$ python3 -q
>>> import numpy as np
>>> import numpy.linalg as la
>>> np.set_printoptions(precision=2, suppress=True, linewidth=120)
>>> tidy = lambda a: np.round(a, 2) + 0
>>> X = np.load("layer12.npy")
>>> X
array([[3, 0, 0, 0, 0, 4, 0],
       [0, 0, 0, 3, 5, 0, 0],
       [5, 0, 4, 0, 0, 3, 3],
       [0, 2, 0, 3, 2, 0, 0],
       [0, 0, 0, 5, 2, 0, 0],
       [3, 0, 1, 0, 0, 2, 5],
       [4, 0, 5, 0, 0, 1, 3]])
>>> # splits into 2 blocks
>>> np.argsort(-la.norm(X, axis=0).round(6), kind="stable")[:3]
array([0, 3, 6])
>>> print([round(float(x), 2) for x in la.svd(X, compute_uv=False)[:3]])
[12.08, 8.38, 4.18]
>>> print(X - X[0])
[[ 0  0  0  0  0  0  0]
 [-3  0  0  3  5 -4  0]
 [ 2  0  4  0  0 -1  3]
 [-3  2  0  3  2 -4  0]
 [-3  0  0  5  2 -4  0]
 [ 0  0  1  0  0 -2  5]
 [ 1  0  5  0  0 -3  3]]
>>> np.unravel_index(np.abs(X).argmax(), X.shape)
(np.int64(1), np.int64(4))
>>> tidy(X.mean(axis=0))
array([2.14, 0.29, 1.43, 1.57, 1.29, 1.43, 1.57])
>>> X.shape
(7, 7)
>>> x0 = np.array([1, -2, -3, 0, 3, -3, 1])
>>> target = X @ x0
>>> c, lr = np.zeros(7), 1 / la.norm(X, 2) ** 2
>>> for i in range(20):
...     c -= lr * X.T @ (X @ c - target)
...     if i % 5 == 0: print(i, round(la.norm(X @ c - target), 2))
... 
0 13.03
5 7.87
10 5.92
15 4.55
>>> tidy(c)
array([-1.37, -0.73, -1.4 ,  0.4 ,  2.32, -1.08,  1.03])
>>> tidy(la.cond(X))
np.float64(663.48)
>>> Y = X / la.norm(X, axis=1, keepdims=True)
>>> gram = Y @ Y.T
>>> (np.abs(gram) > 0.9).astype(int)
array([[1, 0, 0, 0, 0, 0, 0],
       [0, 1, 0, 0, 0, 0, 0],
       [0, 0, 1, 0, 0, 0, 1],
       [0, 0, 0, 1, 0, 0, 0],
       [0, 0, 0, 0, 1, 0, 0],
       [0, 0, 0, 0, 0, 1, 0],
       [0, 0, 1, 0, 0, 0, 1]])
>>> print(np.argwhere(np.triu(np.abs(gram) > 0.95, 1)))
[]
>>> print(tidy(np.degrees(np.arccos(np.clip(gram[2, 0], -1, 1)))))
45.33
>>> tidy(la.norm(Y, axis=1))
array([1., 1., 1., 1., 1., 1., 1.])
>>> def softmax(z):
...     e = np.exp(z - z.max(axis=-1, keepdims=True))
...     return e / e.sum(axis=-1, keepdims=True)
... 
>>> print(tidy(softmax(X[5])))
[0.11 0.01 0.01 0.01 0.01 0.04 0.82]
>>> print(tidy(softmax(10 * X[5])))
[0. 0. 0. 0. 0. 0. 1.]
>>> tidy(softmax(X[5] + -2))
array([0.11, 0.01, 0.01, 0.01, 0.01, 0.04, 0.82])
>>> tidy(softmax(X).sum(axis=1))
array([1., 1., 1., 1., 1., 1., 1.])
>>> S = X @ X.T / np.sqrt(7)
>>> softmax(S).round(6).argmax(axis=1)
array([2, 1, 2, 1, 4, 2, 2])
>>> tidy(softmax(S)[5] @ X)
array([4.18, 0.  , 2.91, 0.  , 0.  , 2.5 , 3.77])
>>> O, _ = la.qr(np.array([[-0.2, -0.3, 0.5],
...     [1.0, -1.1, 0.1],
...     [1.1, -0.3, 0.0],
...     [2.1, -0.7, -1.1],
...     [0.7, -0.7, -0.1],
...     [-1.6, 0.9, -0.8],
...     [0.0, -0.5, -1.5]]))
>>> W0 = O @ O.T
>>> print(tidy(W0))
[[ 0.21  0.23 -0.1  -0.27  0.12 -0.13  0.01]
 [ 0.23  0.46 -0.01 -0.02  0.27 -0.29  0.19]
 [-0.1  -0.01  0.18  0.29  0.   -0.18 -0.15]
 [-0.27 -0.02  0.29  0.74  0.04 -0.11  0.15]
 [ 0.12  0.27  0.    0.04  0.17 -0.15  0.16]
 [-0.13 -0.29 -0.18 -0.11 -0.15  0.51  0.29]
 [ 0.01  0.19 -0.15  0.15  0.16  0.29  0.74]]
>>> # symmetric
>>> U, sig, Vt = la.svd(W0)
>>> print(np.argmax(sig[:-1] / (sig[1:] + 1e-6)) + 1)
3
>>> Y = U[:, :3] @ np.diag(sig[:3]) @ Vt[:3]
>>> tidy(la.norm(W0 - Y) / la.norm(W0))
np.float64(0.0)
>>> tidy(la.norm(W0 - Y, 2)), tidy(sig[3])
(np.float64(0.0), np.float64(0.0))
>>> print(tidy(np.abs(W0 - Y).max()))
0.0
>>> la.matrix_rank(W0, rtol=0.05)
np.int64(3)
